$ ipython --no-banner

In [1]: import numpy as np

In [2]: import numpy.linalg as la

In [3]: np.set_printoptions(precision=1, suppress=True, linewidth=140)

In [4]: rd = lambda a: np.round(a, 1) + 0

In [5]: X = np.loadtxt("run0.csv", delimiter=",")

In [6]: X
Out[6]: 
array([[-0.6, -0.6,  3.7],
       [-2.6, -3.6,  4.8],
       [-0.4, -0.1,  1.8],
       [-1.4, -1.3,  3.2],
       [-1.8, -1.4,  5.5],
       [-1.1, -1.6,  3.8],
       [-1.1, -1.2,  1.8],
       [-2.3, -1. ,  3.4],
       [ 5. , -1.2,  1.2],
       [-2.3, -1. ,  2.9],
       [-2.4, -1.9,  3.4],
       [ 4.4, -1.4,  1.5]])

In [7]: x = np.array([-2, 1, 2])

In [8]: y = X @ x

In [9]: coef, lr = np.zeros(3), 1 / la.norm(X, 2) ** 2

In [10]: for i in range(3):
    ...:     coef -= lr * X.T @ (X @ coef - y)
    ...:     if i % 1 == 0: print(i, round(la.norm(X @ coef - y), 1))
    ...: 
0 7.9
1 6.0
2 4.7

In [11]: rd(coef)
Out[11]: array([-1.7, -0.4,  1.5])

In [12]: rd(la.cond(X))
Out[12]: np.float64(6.1)

In [13]: Xc = X - X.mean(axis=0)

In [14]: U, s, VT = la.svd(Xc, full_matrices=False)

In [15]: np.searchsorted(np.cumsum(s ** 2) / (s ** 2).sum(), 0.9) + 1
Out[15]: np.int64(2)

In [16]: rd(s ** 2 / (s ** 2).sum())
Out[16]: array([0.8, 0.1, 0. ])

In [17]: np.abs(U[:, 0]).argmax()
Out[17]: np.int64(8)

In [18]: x = np.array([-3, -1, 3])

In [19]: y = X @ x

In [20]: rd(y)
Out[20]: array([ 13.5,  25.8,   6.7,  15.1,  23.3,  16.3,   9.9,  18.1, -10.2,  16.6,  19.3,  -7.3])

In [21]: rd(la.pinv(X) @ X)
Out[21]: 
array([[1., 0., 0.],
       [0., 1., 0.],
       [0., 0., 1.]])

In [22]: rd(la.solve(X.T @ X, X.T @ y))
Out[22]: array([-3., -1.,  3.])

In [23]: rd(la.lstsq(X, y)[0])
Out[23]: array([-3., -1.,  3.])

In [24]: rng = np.random.default_rng(964149)

In [25]: y = y + 0.3 * rng.normal(size=12)

In [26]: rd(y)
Out[26]: array([ 13.1,  25.6,   6.4,  15.2,  23.4,  16.4,   9.9,  18.2, -10.2,  16.8,  19.5,  -7.7])

In [27]: coef, *_ = la.lstsq(X, y)

In [28]: rd(coef)
Out[28]: array([-3., -1.,  3.])

In [29]: x = np.array([0, 3, 0])

In [30]: rd(np.einsum("ij,j->i", X, x))
Out[30]: array([ -1.8, -10.8,  -0.3,  -3.9,  -4.2,  -4.8,  -3.6,  -3. ,  -3.6,  -3. ,  -5.7,  -4.2])

In [31]: rd((X * x).sum(axis=1))
Out[31]: array([ -1.8, -10.8,  -0.3,  -3.9,  -4.2,  -4.8,  -3.6,  -3. ,  -3.6,  -3. ,  -5.7,  -4.2])

In [32]: X @ np.eye(3)[0]
Out[32]: array([-0.6, -2.6, -0.4, -1.4, -1.8, -1.1, -1.1, -2.3,  5. , -2.3, -2.4,  4.4])

In [33]: rd(X @ (2 * x))
Out[33]: array([ -3.6, -21.6,  -0.6,  -7.8,  -8.4,  -9.6,  -7.2,  -6. ,  -7.2,  -6. , -11.4,  -8.4])

In [34]: K = np.load("arr.npy")

In [35]: K
Out[35]: 
array([[0, 0, 0],
       [1, 0, 2]])

In [36]: # rows and columns are dependent

In [37]: rd(la.norm(K[1], 1)), rd(la.norm(K[1], np.inf))
Out[37]: (np.float64(3.0), np.float64(2.0))

In [38]: rd(la.norm(K[1] - K[0]))
Out[38]: np.float64(2.2)

In [39]: K[1] @ K[0]
Out[39]: np.int64(0)

In [40]: rd(la.norm(K, 2))
Out[40]: np.float64(2.2)

In [41]: rd(la.norm(K, 1)), rd(la.norm(K, np.inf))
Out[41]: (np.float64(2.0), np.float64(3.0))

In [42]: K[:, 3]
---------------------------------------------------------------------------
IndexError                                Traceback (most recent call last)
Cell In[42], line 1
----> 1 K[:, 3]

IndexError: index 3 is out of bounds for axis 1 with size 3

In [43]: rd(la.norm(K))
Out[43]: np.float64(2.2)

In [44]: np.count_nonzero(K)
Out[44]: np.int64(2)

In [45]: la.matrix_rank(K)
Out[45]: np.int64(1)

In [46]: K - K[0]
Out[46]: 
array([[0, 0, 0],
       [1, 0, 2]])

In [47]: np.diff(K, axis=0)
Out[47]: array([[1, 0, 2]])

In [48]: K.mean(axis=0)
Out[48]: array([0.5, 0. , 1. ])

In [49]: K.sum(axis=1)
Out[49]: array([0, 3])

In [50]: W = np.array([[2, 0, 1, 1, 1], [2, 0, 1, 2, 0], [1, 2, 1, 2, 1]])

In [51]: coef = np.array([-5, -3, 3, -3, 0])

In [52]: hid = np.maximum(X @ W + coef, 0)

In [53]: la.matrix_rank(hid)
Out[53]: np.int64(5)

In [54]: cent = np.array([[-2, 0], [2, 2], [1, -2], [1, 0], [0, 0]])

In [55]: W @ cent
Out[55]: 
array([[-2, -2],
       [-1, -2],
       [ 5,  2]])

In [56]: (hid @ cent).round(6).argmax(axis=1)
Out[56]: array([0, 0, 0, 0, 0, 0, 0, 0, 0, 0, 0, 0])

In [57]: la.lstsq(K[:-1].T, K[-1])[2]
Out[57]: np.int32(0)

In [58]: feats = np.loadtxt("data.csv", delimiter=",")

In [59]: feats
Out[59]: 
array([[2., 4., 4.],
       [4., 0., 2.],
       [4., 2., 4.]])

In [60]: Q = feats.astype(float).copy()

In [61]: for j in range(3):
    ...:     Q[:, j] -= Q[:, :j] @ (Q[:, :j].T @ Q[:, j])
    ...:     Q[:, j] /= la.norm(Q[:, j])
    ...: 

In [62]: rd(Q.T @ Q)
Out[62]: 
array([[1., 0., 0.],
       [0., 1., 0.],
       [0., 0., 1.]])

In [63]: rd(Q)
Out[63]: 
array([[ 0.3,  0.9, -0.4],
       [ 0.7, -0.5, -0.6],
       [ 0.7,  0.1,  0.7]])

In [64]: vals, vecs = la.eigh(feats)

In [65]: x = np.array([2, 3, 0])

In [66]: rd(vecs * np.abs(vals) @ vecs.T)
Out[66]: 
array([[5. , 0.8, 3.2],
       [0.8, 3.4, 2.8],
       [3.2, 2.8, 4.2]])

In [67]: np.abs(feats).sum(axis=1).max(), rd(np.abs(vals).max())
Out[67]: (np.float64(10.0), np.float64(9.0))

In [68]: (np.sign(vecs[:, -1].round(6)) == np.sign(vecs[0, -1].round(6))).astype(int)
Out[68]: array([1, 1, 1])

In [69]: rd(vecs * np.maximum(vals, 0) @ vecs.T)
Out[69]: 
array([[3.5, 2.4, 3.6],
       [2.4, 1.7, 2.4],
       [3.6, 2.4, 4.1]])

In [70]: vals, vecs = la.eig(feats)

In [71]: rd(np.sort(la.eigvals(feats @ feats)))
Out[71]: array([ 0.1, 10.8, 81.2])

In [72]: rd(vals)
Out[72]: array([ 9. , -3.3,  0.3])

In [73]: other = np.array([[0, 2, 2], [0, 1, 1], [1, 0, 0]])

In [74]: np.einsum("ij,ij->i", feats, feats)
Out[74]: array([36., 20., 36.])

In [75]: np.einsum("ij->j", feats)
Out[75]: array([10.,  6., 10.])
